In [1]: import numpy as np

In [2]: from numpy import linalg as LA

In [3]: np.set_printoptions(precision=2, suppress=True, linewidth=120, legacy="1.25")

In [4]: rng = np.random.default_rng(813026)

In [5]: mat = np.eye(3, dtype=int)[rng.permutation(3)]

In [6]: mat
Out[6]: 
array([[0, 1, 0],
       [1, 0, 0],
       [0, 0, 1]])

In [7]: # equal to its transpose

In [8]: mat[:, 0] @ mat[:, 2]
Out[8]: 0

In [9]: mat.T @ mat
Out[9]: 
array([[1, 0, 0],
       [0, 1, 0],
       [0, 0, 1]])

In [10]: LA.norm(mat, axis=0)
Out[10]: array([1., 1., 1.])

In [11]: out = LA.inv(mat)

In [12]: LA.inv(out)
Out[12]: 
array([[0., 1., 0.],
       [1., 0., 0.],
       [0., 0., 1.]])

In [13]: LA.det(mat) * out
Out[13]: 
array([[-0., -1., -0.],
       [-1., -0., -0.],
       [-0., -0., -1.]])

In [14]: out
Out[14]: 
array([[0., 1., 0.],
       [1., 0., 0.],
       [0., 0., 1.]])

In [15]: f = np.array([1, 9, 0])

In [16]: out = mat + np.outer(f, np.eye(3)[1])

In [17]: out
Out[17]: 
array([[0., 2., 0.],
       [1., 9., 0.],
       [0., 0., 1.]])

In [18]: LA.matrix_rank(LA.inv(out) - LA.inv(mat), tol=1e-8)
Out[18]: 1

In [19]: X = np.loadtxt("arr.csv", delimiter=",")

In [20]: X
Out[20]: 
array([[ 0.05, -0.16, -0.16],
       [-0.16,  0.47,  0.47],
       [-0.16,  0.47,  0.47]])

In [21]: # equal to its transpose

In [22]: [round(float(x), 2) for x in LA.svd(X, compute_uv=False)[:3]]
Out[22]: [1.0, 0.0, 0.0]

In [23]: LA.cond(X) > 100
Out[23]: True

In [24]: theta = np.radians(60)

In [25]: R = np.eye(3)

In [26]: R[1, 1] = R[2, 2] = np.cos(theta)

In [27]: R[1, 2], R[2, 1] = -np.sin(theta), np.sin(theta)

In [28]: R
Out[28]: 
array([[ 1.  ,  0.  ,  0.  ],
       [ 0.  ,  0.5 , -0.87],
       [ 0.  ,  0.87,  0.5 ]])

In [29]: out = X @ R.T

In [30]: np.round(LA.det(R), 2), np.trace(R)
Out[30]: (1.0, 2.0)

In [31]: np.round(LA.svd(X, compute_uv=False), 2) + 0, np.round(LA.svd(out, compute_uv=False), 2) + 0
Out[31]: (array([1., 0., 0.]), array([1., 0., 0.]))

In [32]: out
Out[32]: 
array([[ 0.05,  0.06, -0.22],
       [-0.16, -0.17,  0.65],
       [-0.16, -0.17,  0.65]])

In [33]: LA.cond(out) > 100
Out[33]: True

In [34]: [round(float(x), 2) for x in LA.svd(out, compute_uv=False)[:3]]
Out[34]: [1.0, 0.0, 0.0]

In [35]: U, sigma, vt = LA.svd(X)

In [36]: np.argmax(sigma[:-1] / (sigma[1:] + 1e-6)) + 1
Out[36]: 1

In [37]: out = U[:, :1] @ np.diag(sigma[:1]) @ vt[:1]

In [38]: LA.matrix_rank(out)
Out[38]: 1

In [39]: round(float(LA.norm(X - out) / LA.norm(X)), 2)
Out[39]: 0.0

In [40]: Z = 10 * np.array([[-1.5, -0.2, -0.7], [-0.2, -0.5, -1.0]])

In [41]: z = rng.integers(0, 2, 15)

In [42]: K = Z[z] + rng.normal(size=(15, 3))

In [43]: K
Out[43]: 
array([[-15.76,  -2.17,  -5.27],
       [-15.9 ,  -1.12,  -6.97],
       [-15.91,  -0.62,  -6.64],
       [ -3.14,  -3.48, -10.59],
       [-16.35,  -2.58,  -7.04],
       [ -3.06,  -5.24,  -8.97],
       [ -2.34,  -4.76,  -8.86],
       [-14.64,  -2.08,  -7.56],
       [-15.95,  -0.97,  -7.31],
       [-13.56,  -1.3 ,  -5.72],
       [-14.01,  -1.37,  -6.09],
       [-15.72,  -2.44,  -7.13],
       [-15.72,  -1.34,  -7.47],
       [ -1.85,  -4.09,  -9.61],
       [ -1.57,  -5.12, -10.58]])

In [44]: f = np.array([1, 3])

In [45]: np.polyval(f, K[8])
Out[45]: array([-12.95,   2.03,  -4.31])
